$ python3 -q
>>> import numpy as np
>>> import numpy.linalg as la
>>> np.set_printoptions(precision=2, suppress=True, linewidth=140)
>>> m1 = np.loadtxt("layer6.csv", delimiter=",")
>>> m1
array([[2., 1., 0., 0., 0., 0.],
       [3., 2., 0., 0., 0., 0.],
       [4., 0., 0., 0., 0., 0.],
       [0., 0., 2., 1., 0., 0.],
       [0., 0., 3., 2., 0., 0.],
       [0., 0., 4., 0., 0., 0.],
       [0., 0., 0., 0., 2., 1.],
       [0., 0., 0., 0., 3., 2.],
       [0., 0., 0., 0., 4., 0.]])
>>> O, Rm = la.qr(m1)
>>> O.round(2) + 0
array([[-0.37, -0.27,  0.  ,  0.  ,  0.  ,  0.  ],
       [-0.56, -0.7 ,  0.  ,  0.  ,  0.  ,  0.  ],
       [-0.74,  0.66,  0.  ,  0.  ,  0.  ,  0.  ],
       [ 0.  ,  0.  , -0.37, -0.27,  0.  ,  0.  ],
       [ 0.  ,  0.  , -0.56, -0.7 ,  0.  ,  0.  ],
       [ 0.  ,  0.  , -0.74,  0.66,  0.  ,  0.  ],
       [ 0.  ,  0.  ,  0.  ,  0.  , -0.37, -0.27],
       [ 0.  ,  0.  ,  0.  ,  0.  , -0.56, -0.7 ],
       [ 0.  ,  0.  ,  0.  ,  0.  , -0.74,  0.66]])
>>> np.round(O @ Rm, 2) + 0
array([[2., 1., 0., 0., 0., 0.],
       [3., 2., 0., 0., 0., 0.],
       [4., 0., 0., 0., 0., 0.],
       [0., 0., 2., 1., 0., 0.],
       [0., 0., 3., 2., 0., 0.],
       [0., 0., 4., 0., 0., 0.],
       [0., 0., 0., 0., 2., 1.],
       [0., 0., 0., 0., 3., 2.],
       [0., 0., 0., 0., 4., 0.]])
>>> Rm
array([[-5.39, -1.49,  0.  ,  0.  ,  0.  ,  0.  ],
       [ 0.  , -1.67,  0.  ,  0.  ,  0.  ,  0.  ],
       [ 0.  ,  0.  , -5.39, -1.49,  0.  ,  0.  ],
       [ 0.  ,  0.  ,  0.  , -1.67,  0.  ,  0.  ],
       [ 0.  ,  0.  ,  0.  ,  0.  , -5.39, -1.49],
       [ 0.  ,  0.  ,  0.  ,  0.  ,  0.  , -1.67]])
>>> np.round(O.T @ O, 2) + 0
array([[1., 0., 0., 0., 0., 0.],
       [0., 1., 0., 0., 0., 0.],
       [0., 0., 1., 0., 0., 0.],
       [0., 0., 0., 1., 0., 0.],
       [0., 0., 0., 0., 1., 0.],
       [0., 0., 0., 0., 0., 1.]])
>>> np.trace(O @ O.T)
np.float64(6.0)
>>> x = np.array([-1, -2, -2, -1, 0, 0])
>>> m1 * x
array([[-2., -2., -0., -0.,  0.,  0.],
       [-3., -4., -0., -0.,  0.,  0.],
       [-4., -0., -0., -0.,  0.,  0.],
       [-0., -0., -4., -1.,  0.,  0.],
       [-0., -0., -6., -2.,  0.,  0.],
       [-0., -0., -8., -0.,  0.,  0.],
       [-0., -0., -0., -0.,  0.,  0.],
       [-0., -0., -0., -0.,  0.,  0.],
       [-0., -0., -0., -0.,  0.,  0.]])
>>> m1 @ np.ones(6)
array([3., 5., 4., 3., 5., 4., 3., 5., 4.])
>>> x = np.array([1, 2, 0, 1, 0, 2])
>>> h = np.maximum(m1 @ x, 0)
>>> np.maximum(m1 @ x, 0) - np.maximum(-m1 @ x, 0)
array([4., 7., 4., 1., 2., 0., 2., 4., 0.])
>>> m1.T @ h
array([45., 18.,  8.,  5., 16., 10.])
>>> m1 * (h > 1e-9)[:, None]
array([[2., 1., 0., 0., 0., 0.],
       [3., 2., 0., 0., 0., 0.],
       [4., 0., 0., 0., 0., 0.],
       [0., 0., 2., 1., 0., 0.],
       [0., 0., 3., 2., 0., 0.],
       [0., 0., 0., 0., 0., 0.],
       [0., 0., 0., 0., 2., 1.],
       [0., 0., 0., 0., 3., 2.],
       [0., 0., 0., 0., 0., 0.]])
>>> h
array([4., 7., 4., 1., 2., 0., 2., 4., 0.])
>>> np.flatnonzero(h > 1e-9)
array([0, 1, 2, 3, 4, 6, 7])
>>> np.tanh(m1 @ x)
array([1.  , 1.  , 1.  , 0.76, 0.96, 0.  , 0.96, 1.  , 0.  ])
>>> x = np.array([2, 4, 5, 3, 4, 3])
>>> y = m1 @ x
>>> y
array([ 8., 14.,  8., 13., 21., 20., 11., 18., 16.])
>>> la.lstsq(m1, y)[0]
array([2., 4., 5., 3., 4., 3.])
>>> np.round(la.pinv(m1) @ m1, 2) + 0
array([[1., 0., 0., 0., 0., 0.],
       [0., 1., 0., 0., 0., 0.],
       [0., 0., 1., 0., 0., 0.],
       [0., 0., 0., 1., 0., 0.],
       [0., 0., 0., 0., 1., 0.],
       [0., 0., 0., 0., 0., 1.]])
>>> la.solve(m1.T @ m1, m1.T @ y)
array([2., 4., 5., 3., 4., 3.])
>>> rng = np.random.default_rng(496763)
>>> y = y + 0.05 * rng.normal(size=9)
>>> y
array([ 7.97, 14.  ,  8.02, 12.97, 21.09, 20.02, 10.99, 17.98, 16.06])
>>> beta, *_ = la.lstsq(m1, y)
>>> np.round(la.norm(y - m1 @ beta), 2)
np.float64(0.07)
>>> np.round(m1.T @ (y - m1 @ beta), 2) + 0
array([0., 0., 0., 0., 0., 0.])
>>> beta.round()
array([2., 4., 5., 3., 4., 3.])
>>> u, v = m1[1], m1[3]
>>> u @ v
np.float64(0.0)
>>> u @ u
np.float64(13.0)
>>> p = (u @ v) / (u @ u) * u
>>> v - p
array([0., 0., 2., 1., 0., 0.])
>>> (v - p) @ u
np.float64(0.0)
>>> np.outer(u, v)
array([[0., 0., 6., 3., 0., 0.],
       [0., 0., 4., 2., 0., 0.],
       [0., 0., 0., 0., 0., 0.],
       [0., 0., 0., 0., 0., 0.],
       [0., 0., 0., 0., 0., 0.],
       [0., 0., 0., 0., 0., 0.]])
>>> arr = np.load("data.npy")
>>> arr
array([[ 9,  7,  0,  2,  9,  9],
       [ 0,  5,  8,  1,  9,  7],
       [ 9,  2, -8,  1,  0,  2]])
>>> Uu, s, vt = la.svd(arr)
>>> np.argmax(s[:-1] / (s[1:] + 1e-6)) + 1
np.int64(2)
>>> s.round(2) + 0
array([21.4 , 14.56,  0.  ])
>>> other = Uu[:, :2] @ np.diag(s[:2]) @ vt[:2]
>>> other.round(2) + 0
array([[ 9.,  7.,  0.,  2.,  9.,  9.],
       [ 0.,  5.,  8.,  1.,  9.,  7.],
       [ 9.,  2., -8.,  1.,  0.,  2.]])
>>> la.matrix_rank(other)
np.int64(2)
>>> np.abs(np.diag(la.qr(arr)[1])) > 1e-9
array([ True,  True, False])
>>> np.allclose(arr[:-1].T @ la.lstsq(arr[:-1].T, arr[-1])[0], arr[-1])
True
>>> np.unique(arr.round(6), axis=0).shape
(3, 6)
>>> A = np.triu(rng.random((3, 3)) < 0.8, 1).astype(int)
>>> A = A + A.T
>>> A
array([[0, 1, 1],
       [1, 0, 1],
       [1, 1, 0]])
>>> ev, vecs = la.eig(A)
>>> np.sort(la.eigvals(la.inv(A)))
array([-1. , -1. ,  0.5])
>>> ev, vecs = la.eigh(A)
>>> x = np.array([-6, 1, -4])
>>> x @ A @ x
np.int64(28)
>>> np.abs(A).sum(axis=1).max(), round(float(np.abs(ev).max()), 2)
(np.int64(2), 2.0)
>>> x = np.array([6, 1, 5])
>>> y = A @ x
>>> y
array([ 6, 11,  7])
>>> la.solve(A, y + A[:, 2])
array([6., 1., 6.])
>>> la.solve(A, -3 * y)
array([-18.,  -3., -15.])
>>> la.solve(A.T, A[2])
array([0., 0., 1.])
>>> X = np.load("dump.npy")
>>> X
array([[ 5,  2,  7, -2, -6,  9, -3],
       [-3,  5,  2,  7, -2, -6,  9],
       [ 9, -3,  5,  2,  7, -2, -6],
       [-6,  9, -3,  5,  2,  7, -2],
       [-2, -6,  9, -3,  5,  2,  7],
       [ 7, -2, -6,  9, -3,  5,  2],
       [ 2,  7, -2, -6,  9, -3,  5]])
>>> t3 = np.stack([A, 4 * A, A[::-1]])
>>> la.matrix_rank(t3.reshape(3, -1))
np.int64(2)
>>> (t3 @ A.T).shape
(3, 3, 3)
>>> la.norm(t3, axis=(1, 2))
array([2.45, 9.8 , 2.45])
>>> x = np.array([3, -1, -1, -2, 3, -3, 1])
>>> h = np.maximum(X @ x, 0)
>>> h
array([ 0,  0, 42,  0, 13,  0, 54])
>>> X.T @ h
array([ 460,  174,  219, -279,  845, -220,  109])
>>> X * (h > 1e-9)[:, None]
array([[ 0,  0,  0,  0,  0,  0,  0],
       [ 0,  0,  0,  0,  0,  0,  0],
       [ 9, -3,  5,  2,  7, -2, -6],
       [ 0,  0,  0,  0,  0,  0,  0],
       [-2, -6,  9, -3,  5,  2,  7],
       [ 0,  0,  0,  0,  0,  0,  0],
       [ 2,  7, -2, -6,  9, -3,  5]])
>>> np.maximum(X @ (3 * x), 0)
array([  0,   0, 126,   0,  39,   0, 162])
>>> np.tanh(X @ x)
array([-1., -1.,  1., -1.,  1., -1.,  1.])
>>> idx = rng.permutation(7)
>>> idx
array([3, 5, 6, 2, 1, 0, 4])
>>> other = X[idx][:, idx]
>>> np.allclose(other, X)
False
>>> np.sort(np.abs(la.eigvals(other)))
array([ 8.83,  8.83, 12.  , 14.42, 14.42, 19.24, 19.24])
>>> np.trace(other)
np.int64(35)
>>> O, Rm = la.qr(X)
>>> np.abs(np.diag(Rm))
array([14.42, 13.48, 13.48, 13.35, 13.2 , 12.87, 12.13])
>>> O @ Rm
array([[ 5.,  2.,  7., -2., -6.,  9., -3.],
       [-3.,  5.,  2.,  7., -2., -6.,  9.],
       [ 9., -3.,  5.,  2.,  7., -2., -6.],
       [-6.,  9., -3.,  5.,  2.,  7., -2.],
       [-2., -6.,  9., -3.,  5.,  2.,  7.],
       [ 7., -2., -6.,  9., -3.,  5.,  2.],
       [ 2.,  7., -2., -6.,  9., -3.,  5.]])
>>> J = np.load("m.npy")
>>> J
array([[1, 0, 3, 3, 1, 1, 1, 0],
       [3, 0, 3, 1, 3, 3, 1, 2],
       [0, 0, 3, 1, 0, 0, 2, 2],
       [1, 1, 0, 3, 1, 2, 1, 3]])
>>> x = np.array([1, 1, 1, 2, 1, 0, 0, 1])
>>> h = np.maximum(J @ x, 0)
>>> np.maximum(J @ (3 * x), 0)
array([33, 39, 21, 36])
>>> h
array([11, 13,  7, 12])
>>> np.flatnonzero(h > 1e-9)
array([0, 1, 2, 3])
>>> np.tanh(J @ x)
array([1., 1., 1., 1.])
>>> np.maximum(J @ x, 0) - np.maximum(-J @ x, 0)
array([11, 13,  7, 12])
>>> round(la.norm(J) ** 2 / la.norm(J, 2) ** 2, 2)
np.float64(1.35)
>>> round(la.norm(J, 2), 2)
np.float64(8.96)
>>> la.norm(J, axis=0)
array([3.32, 1.  , 5.2 , 4.47, 3.32, 3.74, 2.65, 4.12])
>>> J[2] @ J[0]
np.int64(14)
>>> la.norm(J, axis=1)
array([4.69, 6.48, 4.24, 5.1 ])
>>> other = J / np.sqrt((J ** 2).mean(axis=1, keepdims=True))
>>> J - J.mean(axis=1, keepdims=True)
array([[-0.25, -1.25,  1.75,  1.75, -0.25, -0.25, -0.25, -1.25],
       [ 1.  , -2.  ,  1.  , -1.  ,  1.  ,  1.  , -1.  ,  0.  ],
       [-1.  , -1.  ,  2.  ,  0.  , -1.  , -1.  ,  1.  ,  1.  ],
       [-0.5 , -0.5 , -1.5 ,  1.5 , -0.5 ,  0.5 , -0.5 ,  1.5 ]])
>>> la.matrix_rank(other) == la.matrix_rank(J)
np.True_
>>> E = np.load("out7.npy")
>>> E
array([[0, 0, 8, 0],
       [0, 0, 4, 5],
       [0, 0, 0, 0],
       [0, 0, 0, 7]])
>>> w1 = np.array([[3, 4, 0, 1], [2, 0, 3, 4], [0, 1, 4, 1], [2, 2, 2, 1]])
>>> beta = np.array([1, 3, 0, 4])
>>> H = np.maximum(E @ w1 + beta, 0)
>>> (H > 0).astype(int)
array([[1, 1, 1, 1],
       [1, 1, 1, 1],
       [1, 1, 0, 1],
       [1, 1, 1, 1]])
>>> H
array([[ 1, 11, 32, 12],
       [11, 17, 26, 13],
       [ 1,  3,  0,  4],
       [15, 17, 14, 11]])
>>> la.matrix_rank(H)
np.int64(3)
>>> W2 = np.array([[2, -2, 0], [-1, -1, -2], [-1, 0, 2], [1, -1, -2]])
>>> (H @ W2).round(6).argmax(axis=1)
array([2, 0, 0, 0])
>>> w1 @ W2
array([[  3, -11, -10],
       [  5,  -8,  -2],
       [ -4,  -2,   4],
       [  1,  -7,  -2]])
>>> np.round(E @ la.pinv(E) @ E, 2) + 0
array([[0., 0., 8., 0.],
       [0., 0., 4., 5.],
       [0., 0., 0., 0.],
       [0., 0., 0., 7.]])
>>> np.round(np.trace(la.pinv(E) @ E), 2)
np.float64(2.0)
>>> ang = np.radians(180)
>>> Rm = np.eye(8)
>>> Rm[5, 5] = Rm[3, 3] = np.cos(ang)
>>> Rm[5, 3], Rm[3, 5] = -np.sin(ang), np.sin(ang)
>>> Rm.round(2) + 0
array([[ 1.,  0.,  0.,  0.,  0.,  0.,  0.,  0.],
       [ 0.,  1.,  0.,  0.,  0.,  0.,  0.,  0.],
       [ 0.,  0.,  1.,  0.,  0.,  0.,  0.,  0.],
       [ 0.,  0.,  0., -1.,  0.,  0.,  0.,  0.],
       [ 0.,  0.,  0.,  0.,  1.,  0.,  0.,  0.],
       [ 0.,  0.,  0.,  0.,  0., -1.,  0.,  0.],
       [ 0.,  0.,  0.,  0.,  0.,  0.,  1.,  0.],
       [ 0.,  0.,  0.,  0.,  0.,  0.,  0.,  1.]])
>>> other = J @ Rm.T
>>> np.allclose(la.norm(J, axis=1), la.norm(other, axis=1))
True
>>> other.round(2) + 0
array([[ 1.,  0.,  3., -3.,  1., -1.,  1.,  0.],
       [ 3.,  0.,  3., -1.,  3., -3.,  1.,  2.],
       [ 0.,  0.,  3., -1.,  0.,  0.,  2.,  2.],
       [ 1.,  1.,  0., -3.,  1., -2.,  1.,  3.]])
>>> np.abs(other - J).max(axis=0)
array([0., 0., 0., 6., 0., 6., 0., 0.])
>>> np.einsum("ij,ji->", E, E)
np.int64(49)
>>> np.poly(E)
array([ 1., -7.,  0.,  0.,  0.])
>>> np.round(la.eigvals(E).sum().real, 2)
np.float64(7.0)
